>>> import numpy as np
>>> np.set_printoptions(precision=1, suppress=True, linewidth=120, sign=" ")
>>> J = np.loadtxt("layer8.csv", delimiter=",")
>>> J
array([[ -2. ,   5.8,   6.3,  -2.6],
       [-17.4,  -5. , -21.2,   7.4],
       [  4.2, -18. ,  -0.5,   4. ],
       [ -0.1,   5.3,   7.4,   7.4],
       [ -7.6,  -1.6,  -6.2,  -8.8],
       [  1. ,  -3.4,   1.1,   1.9],
       [  1.2,   3.4, -13. ,   0.1],
       [  5.7,  -6.2,   3.9,   0.1],
       [-10.1,   1. ,   0.9,   5. ],
       [  7.1,   4.7,   1.6, -10.8],
       [ -2.3,   7.9, -16.6,  -1.5],
       [  1.3,   1.1,   7.4,  -3. ],
       [ -2.8,   1. , -13.9,  10.4],
       [  8.4,  -2.6,  12.1,  -3.1],
       [  0.4,   8.4,  -6. ,  12.5],
       [ 10. ,  -4.6,  18.1, -12.4],
       [ -3.4,   4.4,   0.5,   4.1],
       [ -0.1, -15.6,   3.9, -14.3],
       [  3.5,  13.8,   7.3,  -7.4],
       [  0.2, -12.2,   4.1,  -1.4],
       [ -7.7,   2.1,   6.2,   2.2],
       [  4. ,   2.5,  -3.9,  -1.7],
       [  0.5,   3.1,  -5.5,  -1. ],
       [ -5.1,  14.9,  -5.7,  -3.9],
       [ 14.3,   3. ,   3.6,   5.7],
       [ -0.2,   1.8, -16.8,   1.1],
       [  1.7,   1. ,  -2.5,   3.9],
       [ -5.7,  -5.9, -17.4,  -2.4],
       [  1. ,  -1.8,  -7.9,  14.7],
       [  5. ,  -0.6,   7. , -14.7],
       [  0.9,   5.1,  11.6,  -7.9]])
>>> idx = J[:, 0] > np.median(J[:, 0])
>>> u = J[idx].mean(axis=0) - J[~idx].mean(axis=0)
>>> round((((J - J.mean(axis=0)) @ u > 0) == idx).mean(), 1)
np.float64(0.8)
>>> u
array([ 8.6, -1.1,  8.1, -2.9])
>>> ((J - J.mean(axis=0)) @ u > 0).astype(int)
array([ 1,  0,  1,  1,  0,  1,  0,  1,  0,  1,  0,  1,  0,  1,  0,  1,  0,  1,  1,  1,  0,  1,  0,  0,  1,  0,  0,  0,
        0,  1,  1])
>>> np.argsort(-np.abs(u).round(6), kind="stable")
array([ 0,  2,  3,  1])
>>> idx.astype(int)
array([ 0,  0,  1,  0,  0,  1,  1,  1,  0,  1,  0,  1,  0,  1,  0,  1,  0,  0,  1,  0,  0,  1,  0,  0,  1,  0,  1,  0,
        1,  1,  1])
>>> B = np.c_[J[:, :1] @ np.array([[0]]), np.array([3, -1, 0, 1, 3, -2, 3, 3, 3, -1, -2, 3, -3, -1, 3, 3, -3, 3, -2, 3, 1, 3, 1, 1, 3, -2, 0, -1, 1, 3, -2])]
>>> B
array([[ 0.,  3.],
       [ 0., -1.],
       [ 0.,  0.],
       [ 0.,  1.],
       [ 0.,  3.],
       [ 0., -2.],
       [ 0.,  3.],
       [ 0.,  3.],
       [ 0.,  3.],
       [ 0., -1.],
       [ 0., -2.],
       [ 0.,  3.],
       [ 0., -3.],
       [ 0., -1.],
       [ 0.,  3.],
       [ 0.,  3.],
       [ 0., -3.],
       [ 0.,  3.],
       [ 0., -2.],
       [ 0.,  3.],
       [ 0.,  1.],
       [ 0.,  3.],
       [ 0.,  1.],
       [ 0.,  1.],
       [ 0.,  3.],
       [ 0., -2.],
       [ 0.,  0.],
       [ 0., -1.],
       [ 0.,  1.],
       [ 0.,  3.],
       [ 0., -2.]])
>>> print(np.linalg.matrix_rank(B))
1
>>> print(np.linalg.matrix_rank(np.c_[J, B]))
5
>>> np.linalg.norm(np.linalg.qr(J)[0].T @ B, axis=0) ** 2 / ((B ** 2).sum(axis=0) + 1e-12)
array([ 0. ,  0.1])
>>> np.linalg.norm(B - J @ np.linalg.lstsq(J, B)[0], axis=0)
array([  0. ,  12.2])
>>> P = J @ np.linalg.solve(J.T @ J, J.T)
>>> np.round(np.linalg.eigvalsh(P), 1) + 0
array([ 0.,  0.,  0.,  0.,  0.,  0.,  0.,  0.,  0.,  0.,  0.,  0.,  0.,  0.,  0.,  0.,  0.,  0.,  0.,  0.,  0.,  0.,
        0.,  0.,  0.,  0.,  0.,  1.,  1.,  1.,  1.])
>>> P @ J[:, 1]
array([  5.8,  -5. , -18. ,   5.3,  -1.6,  -3.4,   3.4,  -6.2,   1. ,   4.7,   7.9,   1.1,   1. ,  -2.6,   8.4,  -4.6,
         4.4, -15.6,  13.8, -12.2,   2.1,   2.5,   3.1,  14.9,   3. ,   1.8,   1. ,  -5.9,  -1.8,  -0.6,   5.1])
>>> np.round(np.diag(P), 1) + 0
array([ 0.1,  0.3,  0.2,  0.1,  0.1,  0. ,  0.1,  0.1,  0.1,  0.1,  0.2,  0. ,  0.1,  0.1,  0.1,  0.2,  0. ,  0.3,
        0.2,  0.1,  0.1,  0. ,  0. ,  0.2,  0.3,  0.1,  0. ,  0.2,  0.2,  0.1,  0.1])
>>> np.allclose(P @ P, P)
True
>>> A = np.loadtxt("data.csv", delimiter=",")
>>> A
array([[ 0.2, -0.1,  0.2,  0.3],
       [-0.1,  0.1, -0.1, -0.2],
       [ 0.2, -0.1,  0.2,  0.3],
       [ 0.3, -0.2,  0.3,  0.5]])
>>> B = A / np.linalg.norm(A, axis=1, keepdims=True)
>>> G = B @ B.T
>>> np.argwhere(np.triu(np.abs(G) > 0.95, 1))
array([[ 0,  1],
       [ 0,  2],
       [ 0,  3],
       [ 1,  2],
       [ 1,  3],
       [ 2,  3]])
>>> G
array([[ 1., -1.,  1.,  1.],
       [-1.,  1., -1., -1.],
       [ 1., -1.,  1.,  1.],
       [ 1., -1.,  1.,  1.]])
>>> G[0]
array([ 1., -1.,  1.,  1.])
>>> np.degrees(np.arccos(np.clip(G[0, 3], -1, 1)))
np.float64(0.0)
>>> left, sigma, VT = np.linalg.svd(A)
>>> sigma.round(1) + 0
array([ 1.,  0.,  0.,  0.])
>>> B = left[:, :1] @ np.diag(sigma[:1]) @ VT[:1]
>>> B
array([[ 0.2, -0.1,  0.2,  0.3],
       [-0.1,  0.1, -0.1, -0.2],
       [ 0.2, -0.1,  0.2,  0.3],
       [ 0.3, -0.2,  0.3,  0.5]])
>>> np.linalg.matrix_rank(B)
np.int64(1)
>>> round(float(np.linalg.norm(A - B) / np.linalg.norm(A)), 1)
0.0
>>> P = np.triu(np.array([[1, 1, 6, 6], [3, 3, 0, 4], [3, 5, 3, 7], [1, 9, 5, 9]]), 1) + np.eye(4)
>>> B = P @ A @ np.linalg.inv(P)
>>> np.round(np.poly(B), 1) + 0
array([ 1., -1.,  0.,  0.,  0.])
>>> B
array([[  3.4,  -5.5, -17.1, 126.1],
       [  1.2,  -1.9,  -5.8,  42.6],
       [  2.5,  -4. , -12.5,  92. ],
       [  0.3,  -0.5,  -1.6,  11.9]])
>>> P @ A - A @ P
array([[ 3.2, -2.1,  1.8,  2. ],
       [ 1.3, -0.6,  2.1,  3.3],
       [ 2.3, -1.6,  0.9,  0.7],
       [ 0. , -0.3, -1.9, -3.4]])
>>> np.linalg.matrix_rank(B)
np.int64(1)
>>> round(float(np.linalg.det(B)), 1)
0.0
>>> rank = np.linalg.matrix_rank(B)
>>> rank
np.int64(1)
>>> N = np.linalg.svd(B)[2][rank:].T
>>> [int(np.linalg.matrix_rank(B[:, :j + 1])) for j in range(4)]
[1, 1, 1, 1]
>>> print(np.round(B @ N, 1) + 0)
[[ 0.  0.  0.]
 [ 0.  0.  0.]
 [ 0.  0.  0.]
 [ 0.  0.  0.]]
>>> x0 = np.array([0, 2, 2, 0])
>>> (x0 - A @ x0) @ (A @ x0)
np.float64(0.0)
>>> print(np.eye(4) - A)
[[ 0.8  0.1 -0.2 -0.3]
 [ 0.1  0.9  0.1  0.2]
 [-0.2  0.1  0.8 -0.3]
 [-0.3  0.2 -0.3  0.5]]
>>> A @ x0
array([ 0.2, -0.1,  0.2,  0.3])
>>> W0 = np.array([[-3.7, -5.0, 8.0, 2.0],
...     [-2.0, -2.7, 5.0, 7.0],
...     [7.0, 1.0, 7.3, 7.0],
...     [-4.0, -5.0, 8.0, 2.3]])
>>> np.linalg.determinant(W0)
Traceback (most recent call last):
  File "<python-input-53>", line 1, in <module>
    np.linalg.determinant(W0)
    ^^^^^^^^^^^^^^^^^^^^^
AttributeError: module 'numpy.linalg' has no attribute 'determinant'
>>> np.sort(np.abs(np.linalg.eigvals(W0)))
array([  0.3,   2. ,   8.3,  13.2])
>>> B = np.array([[0, 2], [2, 2], [1, 3], [0, 2]])
>>> np.einsum("ij,ij->i", W0, W0)
array([ 106.7,   85.3,  152.3,  110.3])
>>> print(B.T @ W0.T)
[[-2.  -0.4  9.3 -2. ]
 [10.6 19.6 51.9 10.6]]
>>> W0 @ B
array([[-2. , 10.6],
       [-0.4, 19.6],
       [ 9.3, 51.9],
       [-2. , 10.6]])
>>> np.einsum("ik,kj->ji", W0, B)
array([[-2. , -0.4,  9.3, -2. ],
       [10.6, 19.6, 51.9, 10.6]])
>>> B @ W0
Traceback (most recent call last):
  File "<python-input-60>", line 1, in <module>
    B @ W0
    ~~^~~~
ValueError: matmul: Input operand 1 has a mismatch in its core dimension 0, with gufunc signature (n?,k),(k,m?)->(n?,m?) (size 4 is different from 2)
>>> np.einsum("ij->j", W0)
array([ -2.7, -11.7,  28.3,  18.3])
>>> np.linalg.matrix_rank(W0 @ B)
np.int64(2)
>>> u = np.array([1, -1, -3])
>>> K = u[np.abs(np.subtract.outer(np.arange(3), np.arange(3)))]
>>> K
array([[ 1, -1, -3],
       [-1,  1, -1],
       [-3, -1,  1]])
>>> rng = np.random.default_rng(314374)
>>> B = K + rng.integers(-2, 3, (3, 2)) @ rng.integers(-2, 3, (2, 3))
>>> print(B)
[[-3  3 -7]
 [ 3 -3  3]
 [-7  3 -3]]
>>> np.round(np.linalg.svd(B - K, compute_uv=False), 1) + 0
array([ 12.,   0.,   0.])
>>> B - K
array([[-4,  4, -4],
       [ 4, -4,  4],
       [-4,  4, -4]])
>>> np.linalg.matrix_rank(B - K, tol=1e-8)
np.int64(1)
>>> np.abs(B - K).sum(axis=1)
array([ 12,  12,  12])
>>> ev, V = np.linalg.eigh(B)
>>> x0 = np.array([2, -2, 0])
>>> V * np.abs(ev) @ V.T
array([[ 7., -3.,  3.],
       [-3.,  3., -3.],
       [ 3., -3.,  7.]])
>>> x0 @ B @ x0
np.int64(-48)
>>> x0 = np.array([2, 0, 1])
>>> y = K @ x0
>>> y
array([-1, -3, -5])
>>> np.round(np.linalg.solve(K, y), 1) + 0
array([ 2.,  0.,  1.])
>>> print(np.round(np.linalg.solve(K.T, K[0]), 1) + 0)
[ 1.  0.  0.]
>>> np.round(np.linalg.solve(K, 5 * y), 1) + 0
array([ 10.,   0.,   5.])
>>> ev, V = np.linalg.eig(K)
>>> round(float(np.prod(ev)), 1)
-16.0
>>> ev
array([-2.6,  4. ,  1.6])
>>> np.sort(np.linalg.eigvals(K.T))
array([-2.6,  1.6,  4. ])
>>> np.sort(np.linalg.eigvals(np.linalg.inv(K)))
array([-0.4,  0.2,  0.6])
>>> np.poly(K)
array([ 1., -3., -8., 16.])
>>> round(float(np.linalg.det(2 * K)), 1), round(float(np.linalg.det(K)), 1)
(-128.0, -16.0)
>>> np.einsum("ij,ji->", K, K)
np.int64(25)
>>> feats = np.load("a.npy")
>>> feats
array([[ 1,  2,  1,  2],
       [ 1,  2,  1,  2],
       [ 1,  2,  1,  2],
       [ 1,  2,  1,  2]])
>>> np.linalg.lstsq(feats[:-1].T, feats[-1])[2]
np.int32(1)
>>> np.allclose(feats[:-1].T @ np.linalg.lstsq(feats[:-1].T, feats[-1])[0], feats[-1])
True
>>> feats @ np.linalg.pinv(feats) @ feats
array([[ 1.,  2.,  1.,  2.],
       [ 1.,  2.,  1.,  2.],
       [ 1.,  2.,  1.,  2.],
       [ 1.,  2.,  1.,  2.]])
>>> np.unique(feats.round(6), axis=0).shape
(1, 4)
>>> np.linalg.cond(feats) > 100
np.True_
>>> round(float(np.linalg.norm(feats, 2) / np.linalg.norm(feats)), 1)
1.0
>>> np.linalg.matrix_rank(feats, rtol=0.1)
np.int64(1)
